% python3 -q
>>> import numpy as np
>>> from numpy import linalg as LA
>>> np.set_printoptions(suppress=True, linewidth=200)
>>> K = np.array([[1, 1, 2, 2, 0, 3, 3, 0, 3, 0],
...     [3, 3, 1, 3, 3, 0, 3, 3, 2, 0],
...     [0, 3, 2, 0, 1, 0, 2, 2, 1, 2],
...     [1, 2, 2, 0, 2, 1, 1, 1, 1, 0],
...     [1, 3, 2, 0, 0, 0, 3, 1, 0, 2],
...     [1, 0, 3, 0, 2, 2, 3, 2, 1, 2],
...     [1, 3, 0, 3, 1, 0, 0, 0, 1, 3],
...     [3, 3, 0, 3, 3, 1, 0, 2, 2, 1],
...     [0, 2, 2, 0, 1, 2, 2, 0, 0, 2],
...     [2, 2, 2, 3, 0, 2, 1, 2, 3, 1]])
>>> K
array([[1, 1, 2, 2, 0, 3, 3, 0, 3, 0],
       [3, 3, 1, 3, 3, 0, 3, 3, 2, 0],
       [0, 3, 2, 0, 1, 0, 2, 2, 1, 2],
       [1, 2, 2, 0, 2, 1, 1, 1, 1, 0],
       [1, 3, 2, 0, 0, 0, 3, 1, 0, 2],
       [1, 0, 3, 0, 2, 2, 3, 2, 1, 2],
       [1, 3, 0, 3, 1, 0, 0, 0, 1, 3],
       [3, 3, 0, 3, 3, 1, 0, 2, 2, 1],
       [0, 2, 2, 0, 1, 2, 2, 0, 0, 2],
       [2, 2, 2, 3, 0, 2, 1, 2, 3, 1]])
>>> t3 = np.stack([K, -3 * K, K[::-1]])
>>> (t3 @ K.T).shape
(3, 10, 10)
>>> LA.matrix_rank(t3.reshape(3, -1))
np.int64(2)
>>> LA.matrix_rank(t3)
array([10, 10, 10])
>>> np.einsum("bij,cij->bc", t3, t3)
array([[  341, -1023,   202],
       [-1023,  3069,  -606],
       [  202,  -606,   341]])
>>> r0 = np.array([0, 0, 3])
>>> np.cross(K[0, :3], K[8, :3])
array([-2, -2,  2])
>>> x = np.array([3, -3, -3, -1, 1, -1, 2, -2, 2, 2])
>>> target = K @ x
>>> target
array([ 1,  1, -8, -6, -4,  2,  0,  1, -5, -5])
>>> np.round(LA.solve(K, K[:, 9]), 2) + 0
array([0., 0., 0., 0., 0., 0., 0., 0., 0., 1.])
>>> np.round(LA.solve(K.T, K[1]), 2) + 0
array([0., 1., 0., 0., 0., 0., 0., 0., 0., 0.])
>>> r0 = np.array([-2, 0, 1, 1, 0, -2, 0, -2, 2, 0])
>>> B = K + np.outer(r0, np.eye(10)[8])
>>> LA.matrix_rank(B - K)
np.int64(1)
>>> B
array([[ 1.,  1.,  2.,  2.,  0.,  3.,  3.,  0.,  1.,  0.],
       [ 3.,  3.,  1.,  3.,  3.,  0.,  3.,  3.,  2.,  0.],
       [ 0.,  3.,  2.,  0.,  1.,  0.,  2.,  2.,  2.,  2.],
       [ 1.,  2.,  2.,  0.,  2.,  1.,  1.,  1.,  2.,  0.],
       [ 1.,  3.,  2.,  0.,  0.,  0.,  3.,  1.,  0.,  2.],
       [ 1.,  0.,  3.,  0.,  2.,  2.,  3.,  2., -1.,  2.],
       [ 1.,  3.,  0.,  3.,  1.,  0.,  0.,  0.,  1.,  3.],
       [ 3.,  3.,  0.,  3.,  3.,  1.,  0.,  2.,  0.,  1.],
       [ 0.,  2.,  2.,  0.,  1.,  2.,  2.,  0.,  2.,  2.],
       [ 2.,  2.,  2.,  3.,  0.,  2.,  1.,  2.,  3.,  1.]])
>>> LA.matrix_rank(LA.inv(B) - LA.inv(K), tol=1e-8)
np.int64(1)
>>> def softmax(z):
...     e = np.exp(z - z.max(axis=-1, keepdims=True))
...     return e / e.sum(axis=-1, keepdims=True)
... 
>>> np.round(softmax(K[1] + 3), 2)
array([0.15, 0.15, 0.02, 0.15, 0.15, 0.01, 0.15, 0.15, 0.06, 0.01])
>>> np.round(softmax(10 * K[1]), 2) + 0
array([0.17, 0.17, 0.  , 0.17, 0.17, 0.  , 0.17, 0.17, 0.  , 0.  ])
>>> np.round(softmax(K[1]), 2)
array([0.15, 0.15, 0.02, 0.15, 0.15, 0.01, 0.15, 0.15, 0.06, 0.01])
>>> scores = K @ K.T / np.sqrt(10)
>>> softmax(scores).round(6).argmax(axis=1)
array([0, 1, 1, 1, 4, 5, 6, 1, 5, 9])
>>> F = np.load("w.npy")
>>> F
array([[3., 3., 0., 0., 0., 0., 0.],
       [3., 1., 3., 0., 0., 0., 0.],
       [0., 3., 1., 3., 0., 0., 0.],
       [0., 0., 3., 0., 3., 0., 0.],
       [0., 0., 0., 3., 1., 3., 0.],
       [0., 0., 0., 0., 3., 2., 3.],
       [0., 0., 0., 0., 0., 3., 0.]])
>>> # symmetric, so the eigenvalues are real
>>> w1 = np.array([[3, 3, 3, 1],
...     [3, 0, 2, 0],
...     [1, 1, 0, 0],
...     [3, 1, 3, 3],
...     [1, 2, 2, 0],
...     [2, 1, 2, 2],
...     [3, 3, 1, 1]])
>>> b = np.array([1, 0, 2, 0])
>>> hid = np.maximum(F @ w1 + b, 0)
>>> LA.matrix_rank(hid)
np.int64(4)
>>> np.round((hid > 0).mean(axis=0), 2)
array([1.  , 1.  , 1.  , 0.86])
>>> cent = np.array([[2, -3], [0, 2], [1, -1], [3, 3]])
>>> (hid @ cent).round(6).argmax(axis=1)
array([0, 0, 0, 0, 0, 0, 0])
>>> hid @ cent
array([[ 64., -47.],
       [ 54., -28.],
       [ 84., -42.],
       [ 22., -11.],
       [ 98.,  -9.],
       [ 70., -11.],
       [ 40.,  -5.]])
>>> B = np.array([[1, -1], [-1, -1], [2, 1], [-1, 0], [-1, 0], [-2, -1], [0, 2]])
>>> F @ B
array([[  0.,  -6.],
       [  8.,  -1.],
       [ -4.,  -2.],
       [  3.,   3.],
       [-10.,  -3.],
       [ -7.,   4.],
       [ -6.,  -3.]])
>>> B.T @ F.T
array([[  0.,   8.,  -4.,   3., -10.,  -7.,  -6.],
       [ -6.,  -1.,  -2.,   3.,  -3.,   4.,  -3.]])
>>> data = np.loadtxt("dump.csv", delimiter=",")
>>> data
array([[ 4.9 ,  0.03, -1.63,  4.72, -1.27, -0.41, -3.71, -5.01, -0.58,  1.99, -2.76,  0.97],
       [-6.06, -2.04,  5.56, -2.84, -1.93,  6.88, -1.5 ,  2.08, -0.43,  2.44,  0.29, -6.21],
       [-2.29,  0.18, -3.76,  1.46, -0.11,  2.3 ,  2.33, -2.15,  3.01, -2.8 , -0.99, -0.3 ],
       [-4.94,  5.73, -1.97, -2.99,  4.05, -9.81, -2.68,  8.01, -8.35, -0.24,  5.48,  2.71],
       [-3.8 ,  0.78, -7.53,  1.74,  2.63, -3.23,  0.11,  2.93,  7.29, -3.02,  0.67, -5.42],
       [-2.7 , -5.43, 17.4 , -2.96, -1.96, 14.51,  2.22, -2.33, -5.94,  9.5 ,  1.92, -5.7 ],
       [ 4.57,  0.08,  2.  , -1.88,  0.92, -4.93, -0.29,  2.4 , -3.76,  1.17,  1.12,  3.64],
       [ 4.22, -2.71,  5.82,  4.15, -2.21,  6.23,  3.21, -6.94,  1.39,  2.77, -0.93, -2.05],
       [-0.16,  1.92, -2.64, -0.1 ,  1.24, -5.46, -2.37,  2.24, -2.54,  0.68, -0.44,  1.86],
       [-5.72,  0.04, -6.03,  0.18,  0.75,  0.95, -2.17,  2.89,  6.53, -2.66, -1.44, -5.4 ],
       [-1.97,  1.58,  2.77, -3.2 ,  2.26, -0.35,  2.24,  2.81, -2.07, -2.01,  3.79,  2.39],
       [-1.46,  2.22,  1.96, -2.28,  5.31, -6.31,  1.1 ,  7.15, -2.6 ,  0.58,  5.63,  0.08]])
>>> np.round(LA.norm(data, axis=1), 2)
array([10.12, 13.5 ,  7.41, 19.01, 13.89, 27.11,  9.46, 13.9 ,  7.95, 12.83,  8.42, 13.24])
>>> round(data[2] @ data[5], 2)
np.float64(-65.44)
>>> np.round(LA.norm(data, axis=0), 2)
array([13.77,  9.25, 22.44,  9.46,  8.58, 22.44,  7.78, 15.44, 15.62, 11.75,  9.66, 12.83])
>>> round(float(LA.norm(data, "nuc")), 2)
107.36
>>> round(float(LA.norm(data, 2)), 2)
34.4
>>> LA.norm(data, axis=1).argmax()
np.int64(5)
>>> np.round(LA.norm(data) ** 2 / LA.norm(data, 2) ** 2, 2)
np.float64(2.02)
>>> rng = np.random.default_rng(67)
>>> z = rng.permutation(12)
>>> z
array([ 7, 11,  5,  2, 10,  6,  3,  9,  0,  4,  1,  8])
>>> B = data[z][:, z]
>>> round(LA.det(B), 2), round(LA.det(data[z]), 2)
(np.float64(-226280.54), np.float64(-226280.54))
>>> np.round(np.sort(np.abs(LA.eigvals(B))), 2)
array([ 0.36,  0.36,  0.93,  0.93,  4.01,  4.01,  4.75,  4.75,  5.37,  5.37, 12.62, 15.46])
>>> E = np.load("m.npy")
>>> E
array([[-3, -3,  0,  2],
       [ 0, -3,  0,  0],
       [ 2,  0,  0,  0],
       [ 0,  0, -2,  0],
       [ 0,  2, -3,  0],
       [-1,  0,  0,  3],
       [ 0,  0,  0,  3],
       [ 3,  0,  2,  0],
       [ 0,  0,  0, -3],
       [-2,  0,  0,  0],
       [ 0,  0,  0,  3],
       [-1,  0,  0,  0]])
>>> # row 10 repeats row 6
>>> x = np.array([2, 1, 0, 1])
>>> target = E @ x
>>> target
array([-7, -3,  4,  0,  2,  1,  3,  6, -3, -4,  3, -2])
>>> np.round(LA.solve(E.T @ E, E.T @ target), 2) + 0
array([2., 1., 0., 1.])
>>> try:
...     LA.solve(E, target)
... except LA.LinAlgError as e:
...     print(e)
... 
Last 2 dimensions of the array must be square
>>> target = target + 0.3 * rng.normal(size=12)
>>> target.round(2)
array([-6.85, -2.8 ,  3.67,  0.28,  1.81,  0.94,  3.37,  5.61, -3.48, -4.32,  3.54, -2.01])
>>> b, *_ = LA.lstsq(E, target)
>>> np.round(E.T @ (target - E @ b), 2) + 0
array([0., 0., 0., 0.])
>>> round(float(LA.norm(target - E @ b)), 2)
0.8
>>> m1 = np.load("a.npy")
>>> m1.round(2)
array([[ 0.9 , -0.2 , -0.03, -0.17, -0.06, -0.13, -0.17, -0.06, -0.17, -0.13, -0.1 , -0.08, -0.1 ],
       [-0.2 ,  0.63, -0.07, -0.33, -0.11, -0.24, -0.33, -0.11, -0.33, -0.24, -0.2 , -0.15, -0.2 ],
       [-0.03, -0.07,  0.99, -0.06, -0.02, -0.04, -0.06, -0.02, -0.06, -0.04, -0.03, -0.03, -0.03],
       [-0.17, -0.33, -0.06,  0.71, -0.1 , -0.21, -0.29, -0.1 , -0.29, -0.21, -0.17, -0.13, -0.17],
       [-0.06, -0.11, -0.02, -0.1 ,  0.97, -0.07, -0.1 , -0.03, -0.1 , -0.07, -0.06, -0.04, -0.06],
       [-0.13, -0.24, -0.04, -0.21, -0.07,  0.84, -0.21, -0.07, -0.21, -0.16, -0.13, -0.1 , -0.13],
       [-0.17, -0.33, -0.06, -0.29, -0.1 , -0.21,  0.71, -0.1 , -0.29, -0.21, -0.17, -0.13, -0.17],
       [-0.06, -0.11, -0.02, -0.1 , -0.03, -0.07, -0.1 ,  0.97, -0.1 , -0.07, -0.06, -0.04, -0.06],
       [-0.17, -0.33, -0.06, -0.29, -0.1 , -0.21, -0.29, -0.1 ,  0.71, -0.21, -0.17, -0.13, -0.17],
       [-0.13, -0.24, -0.04, -0.21, -0.07, -0.16, -0.21, -0.07, -0.21,  0.84, -0.13, -0.1 , -0.13],
       [-0.1 , -0.2 , -0.03, -0.17, -0.06, -0.13, -0.17, -0.06, -0.17, -0.13,  0.9 , -0.08, -0.1 ],
       [-0.08, -0.15, -0.03, -0.13, -0.04, -0.1 , -0.13, -0.04, -0.13, -0.1 , -0.08,  0.94, -0.08],
       [-0.1 , -0.2 , -0.03, -0.17, -0.06, -0.13, -0.17, -0.06, -0.17, -0.13, -0.1 , -0.08,  0.9 ]])
>>> # columns are unit length and at right angles
>>> x = np.array([0, 1, 0, -2, 0, -1, 2, -2, 2, 0, -1, -1, -2])
>>> np.round(LA.norm(x), 2), round(LA.norm(m1 @ x), 2)
(np.float64(4.9), np.float64(4.9))
>>> r0 = np.array([8, 3, 9, 2, 4, 6, 3, 4, 9, 4, 9, 0])
>>> B = data + np.outer(r0, np.eye(12)[9])
>>> LA.matrix_rank(B - data)
np.int64(1)
>>> round(float(LA.det(B) / LA.det(data)), 2), round(float(1 + LA.solve(data, r0)[9]), 2)
(-25.27, -25.27)
>>> np.round(np.trace(m1), 2)
np.float64(11.0)
>>> assert m1 == m1.T
Traceback (most recent call last):
  File "<python-input-80>", line 1, in <module>
    assert m1 == m1.T
           ^^^^^^^^^^
ValueError: The truth value of an array with more than one element is ambiguous. Use a.any() or a.all()
>>> np.round(LA.det(m1), 2)
np.float64(-1.0)
>>> m1.inv()
Traceback (most recent call last):
  File "<python-input-82>", line 1, in <module>
    m1.inv()
    ^^^^^^
AttributeError: 'numpy.ndarray' object has no attribute 'inv'
